$ python3 -q
>>> import numpy as np
>>> import numpy.linalg as la
>>> np.set_printoptions(suppress=True, linewidth=140)
>>> M2 = np.array([[2, 0, 0, 2, 1, 1, 0, 0],
...     [1, 2, 1, 0, 0, 0, 1, 0],
...     [2, 1, 0, 0, 2, 0, 1, 0],
...     [2, 0, 2, 2, 1, 2, 1, 2],
...     [0, 1, 1, 0, 0, 0, 1, 0],
...     [1, 1, 1, 2, 1, 0, 1, 2],
...     [2, 0, 0, 1, 1, 2, 1, 2],
...     [2, 2, 2, 2, 2, 2, 2, 2]])
>>> m1 = M2.T @ M2
>>> m1
array([[22,  9, 10, 16, 15, 14, 12, 14],
       [ 9, 11,  8,  6,  7,  4,  9,  6],
       [10,  8, 11, 10,  7,  8,  9, 10],
       [16,  6, 10, 17, 11, 12,  9, 14],
       [15,  7,  7, 11, 12,  9,  9, 10],
       [14,  4,  8, 12,  9, 13,  8, 12],
       [12,  9,  9,  9,  9,  8, 10, 10],
       [14,  6, 10, 14, 10, 12, 10, 16]])
>>> x = np.ones(8)
>>> for _ in range(4):
...     x = m1 @ x
...     x /= la.norm(x)
...     print(round(x @ m1 @ x, 1))
... 
86.4
86.4
86.4
86.4
>>> x.round(1)
array([0.5, 0.2, 0.3, 0.4, 0.3, 0.3, 0.3, 0.4])
>>> M2 = m1 / la.norm(m1, axis=1, keepdims=True)
>>> C2 = M2 @ M2.T
>>> np.argwhere(np.triu(np.abs(C2) > 0.95, 1))
array([[0, 2],
       [0, 3],
       [0, 4],
       [0, 5],
       [0, 6],
       [0, 7],
       [1, 2],
       [1, 6],
       [2, 3],
       [2, 4],
       [2, 5],
       [2, 6],
       [2, 7],
       [3, 4],
       [3, 5],
       [3, 6],
       [3, 7],
       [4, 5],
       [4, 6],
       [4, 7],
       [5, 6],
       [5, 7],
       [6, 7]])
>>> C2.round(1)
array([[1. , 0.9, 1. , 1. , 1. , 1. , 1. , 1. ],
       [0.9, 1. , 1. , 0.9, 0.9, 0.9, 1. , 0.9],
       [1. , 1. , 1. , 1. , 1. , 1. , 1. , 1. ],
       [1. , 0.9, 1. , 1. , 1. , 1. , 1. , 1. ],
       [1. , 0.9, 1. , 1. , 1. , 1. , 1. , 1. ],
       [1. , 0.9, 1. , 1. , 1. , 1. , 1. , 1. ],
       [1. , 1. , 1. , 1. , 1. , 1. , 1. , 1. ],
       [1. , 0.9, 1. , 1. , 1. , 1. , 1. , 1. ]])
>>> C2[4].round(1)
array([1. , 0.9, 1. , 1. , 1. , 1. , 1. , 1. ])
>>> (np.abs(C2) > 0.9).astype(int)
array([[1, 1, 1, 1, 1, 1, 1, 1],
       [1, 1, 1, 0, 1, 0, 1, 0],
       [1, 1, 1, 1, 1, 1, 1, 1],
       [1, 0, 1, 1, 1, 1, 1, 1],
       [1, 1, 1, 1, 1, 1, 1, 1],
       [1, 0, 1, 1, 1, 1, 1, 1],
       [1, 1, 1, 1, 1, 1, 1, 1],
       [1, 0, 1, 1, 1, 1, 1, 1]])
>>> np.trace(m1)
np.int64(112)
>>> np.round(np.sort(np.abs(la.eigvals(m1))), 1)
array([ 0.1,  0.6,  1. ,  2.4,  3.1,  7.1, 11.2, 86.4])
>>> np.allclose(m1 @ m1.T, m1.T @ m1)
True
>>> m1 @ m1
array([[1682,  826, 1027, 1415, 1193, 1197, 1086, 1348],
       [ 826,  484,  548,  682,  595,  565,  578,  660],
       [1027,  548,  679,  882,  730,  739,  698,  854],
       [1415,  682,  882, 1223, 1000, 1027,  914, 1166],
       [1193,  595,  730, 1000,  850,  843,  775,  954],
       [1197,  565,  739, 1027,  843,  878,  769,  986],
       [1086,  578,  698,  914,  775,  769,  732,  884],
       [1348,  660,  854, 1166,  954,  986,  884, 1128]])
>>> round(np.abs(la.eigvals(m1)).max(), 1)
np.float64(86.4)
>>> np.allclose(m1, m1.T)
True
>>> (m1 + m1.T) / 2
array([[22.,  9., 10., 16., 15., 14., 12., 14.],
       [ 9., 11.,  8.,  6.,  7.,  4.,  9.,  6.],
       [10.,  8., 11., 10.,  7.,  8.,  9., 10.],
       [16.,  6., 10., 17., 11., 12.,  9., 14.],
       [15.,  7.,  7., 11., 12.,  9.,  9., 10.],
       [14.,  4.,  8., 12.,  9., 13.,  8., 12.],
       [12.,  9.,  9.,  9.,  9.,  8., 10., 10.],
       [14.,  6., 10., 14., 10., 12., 10., 16.]])
>>> ev, evecs = la.eigh(m1)
>>> x = np.array([-3, -9, 6, 6, -3, -8, 8, -3])
>>> np.round(evecs * np.maximum(ev, 0) @ evecs.T, 1)
array([[22.,  9., 10., 16., 15., 14., 12., 14.],
       [ 9., 11.,  8.,  6.,  7.,  4.,  9.,  6.],
       [10.,  8., 11., 10.,  7.,  8.,  9., 10.],
       [16.,  6., 10., 17., 11., 12.,  9., 14.],
       [15.,  7.,  7., 11., 12.,  9.,  9., 10.],
       [14.,  4.,  8., 12.,  9., 13.,  8., 12.],
       [12.,  9.,  9.,  9.,  9.,  8., 10., 10.],
       [14.,  6., 10., 14., 10., 12., 10., 16.]])
>>> np.round(x @ m1 @ x / (x @ x), 1), round(ev[0], 1), np.round(ev[-1], 1)
(np.float64(2.4), np.float64(0.1), np.float64(86.4))
>>> arr = np.array([[5, 5, 5, 5, 5, 5],
...     [5, 10, 10, 10, 10, 10],
...     [5, 10, 15, 15, 15, 15],
...     [5, 10, 15, 20, 20, 20],
...     [5, 10, 15, 20, 25, 25],
...     [5, 10, 15, 20, 25, 30]])
>>> arr
array([[ 5,  5,  5,  5,  5,  5],
       [ 5, 10, 10, 10, 10, 10],
       [ 5, 10, 15, 15, 15, 15],
       [ 5, 10, 15, 20, 20, 20],
       [ 5, 10, 15, 20, 25, 25],
       [ 5, 10, 15, 20, 25, 30]])
>>> ev, evecs = la.eigh(arr)
>>> x = np.array([1, -2, -1, -1, -3, -3])
>>> np.abs(arr).sum(axis=1).max(), np.round(np.abs(ev).max(), 1)
(np.int64(105), np.float64(86.0))
>>> np.round(la.eigvalsh(arr[1:, 1:]), 1)
array([ 1.4,  1.8,  3.3,  8.9, 84.6])
>>> np.round(evecs * np.maximum(ev, 0) @ evecs.T, 1)
array([[ 5.,  5.,  5.,  5.,  5.,  5.],
       [ 5., 10., 10., 10., 10., 10.],
       [ 5., 10., 15., 15., 15., 15.],
       [ 5., 10., 15., 20., 20., 20.],
       [ 5., 10., 15., 20., 25., 25.],
       [ 5., 10., 15., 20., 25., 30.]])
>>> M2 = la.inv(arr)
>>> (np.abs(M2) > 1e-9).astype(int)
array([[1, 1, 0, 0, 0, 0],
       [1, 1, 1, 0, 0, 0],
       [0, 1, 1, 1, 0, 0],
       [0, 0, 1, 1, 1, 0],
       [0, 0, 0, 1, 1, 1],
       [0, 0, 0, 0, 1, 1]])
>>> np.allclose(M2, arr.T)
False
>>> round(la.cond(arr), 1)
np.float64(64.9)
>>> x = np.array([3, -5, 0, 5, 2, 2])
>>> target = arr @ x
>>> target
array([ 35,  55, 100, 145, 165, 175])
>>> np.round(la.solve(arr.T, arr[5]), 1)
array([0., 0., 0., 0., 0., 1.])
>>> np.round(la.solve(arr, arr[:, 0]), 1)
array([1., 0., 0., 0., 0., 0.])
>>> np.round(la.solve(arr, target + arr[:, 4]), 1)
array([ 3., -5.,  0.,  5.,  3.,  2.])
>>> np.round(la.solve(arr, target), 1)
array([ 3., -5.,  0.,  5.,  2.,  2.])
>>> x = np.array([-5, 3, -5, 1, -4, 0])
>>> target = arr @ x
>>> beta, lr = np.zeros(6), 1 / la.norm(arr, 2) ** 2
>>> for i in range(6):
...     beta -= lr * arr.T @ (arr @ beta - target)
...     if i % 2 == 0: print(i, round(la.norm(arr @ beta - target), 1))
... 
0 17.1
2 16.9
4 16.6
>>> beta.round(1)
array([-0.5, -0.9, -1.3, -1.5, -1.7, -1.8])
>>> np.round(la.cond(arr), 1)
np.float64(64.9)
>>> x = np.array([1, 2, 0, 1, 1, 0])
>>> a = np.maximum(arr @ x, 0)
>>> np.maximum(arr @ (3 * x), 0)
array([ 75, 135, 165, 195, 210, 210])
>>> arr.T @ a
array([1650, 3175, 4475, 5500, 6200, 6550])
>>> np.tanh(arr @ x)
array([1., 1., 1., 1., 1., 1.])
>>> f = np.array([0, 6, 5, 0]) + 0.5
>>> A = np.outer(f, f) / (f @ f)
>>> A.round(1) + 0
array([[0. , 0. , 0. , 0. ],
       [0. , 0.6, 0.5, 0. ],
       [0. , 0.5, 0.4, 0. ],
       [0. , 0. , 0. , 0. ]])
>>> ev, evecs = la.eigh(A)
>>> x = np.array([2, 5, 3, 4])
>>> np.round(evecs * np.abs(ev) @ evecs.T, 1) + 0
array([[0. , 0. , 0. , 0. ],
       [0. , 0.6, 0.5, 0. ],
       [0. , 0.5, 0.4, 0. ],
       [0. , 0. , 0. , 0. ]])
>>> round(x @ A @ x, 1)
np.float64(37.0)
>>> (np.sign(evecs[:, -1].round(6)) == np.sign(evecs[0, -1].round(6))).astype(int)
array([1, 1, 1, 1])
>>> np.round(evecs * np.maximum(ev, 0) @ evecs.T, 1) + 0
array([[0. , 0. , 0. , 0. ],
       [0. , 0.6, 0.5, 0. ],
       [0. , 0.5, 0.4, 0. ],
       [0. , 0. , 0. , 0. ]])
>>> M = np.load("test14.npy")
>>> M
array([[  8.5,  -9.7,   3.3, -17. ],
       [ 13.8,   5.2,   0.1,   3.3],
       [  1.3,  -8.4,   2.5,  -4.2],
       [ -3.8,  -7.5,   2.4,   7.7],
       [  4.1,  -5. ,  -2.3,  14.2],
       [ 30. ,   2.7,   1.4,   7.3],
       [-16.5,   3. ,  -0.5,   9.6],
       [ 16.2,   9.5,   1.7,   5.6],
       [ 34.4,  -2.2,  -2.9,  -1.9],
       [-10.2,  -6.8,   1.4,   0.6],
       [ -0.6,  -1. ,  -2.8,   7.5],
       [ -7.2,   5. ,  -0.9,   4.6],
       [ -5. ,  -0.1,   4. ,  23.4],
       [  4.5, -12.7,  -5.8, -19.5],
       [ 26.2,   2.3,  -3.3,   8.3],
       [-22.6,  -2.9,   1.7,  -4.2],
       [-37.4,  -1.7,   2.6,  -5.3],
       [-12.7,   2.3,  -3.8,  -1.2],
       [-13.5,  -9.5,  -0.9,   7.4],
       [  8.3,   3.1,   2. ,  -3.4],
       [ 25.9,  -1.9,  -2.2,   1.9],
       [ -3.6,   2.9,  -2.1,   0.8],
       [ 15.1,   4.7,  -2.8,   6.1],
       [-51.1,   1.3,   3. , -11.4],
       [ -4.6,  -3.5,   0.8,  -3.4],
       [ -8.2,  -1.7,  -3.2,  -1.7],
       [-28.5,  -1.7,  -5.3,  -5.5],
       [  2.5,   5.4,   0.2, -10.1]])
>>> M2 = M / np.sqrt((M ** 2).mean(axis=1, keepdims=True))
>>> M2[27].round(1) + 0
array([ 0.4,  0.9,  0. , -1.7])
>>> la.matrix_rank(M - M.mean(axis=1, keepdims=True))
np.int64(3)
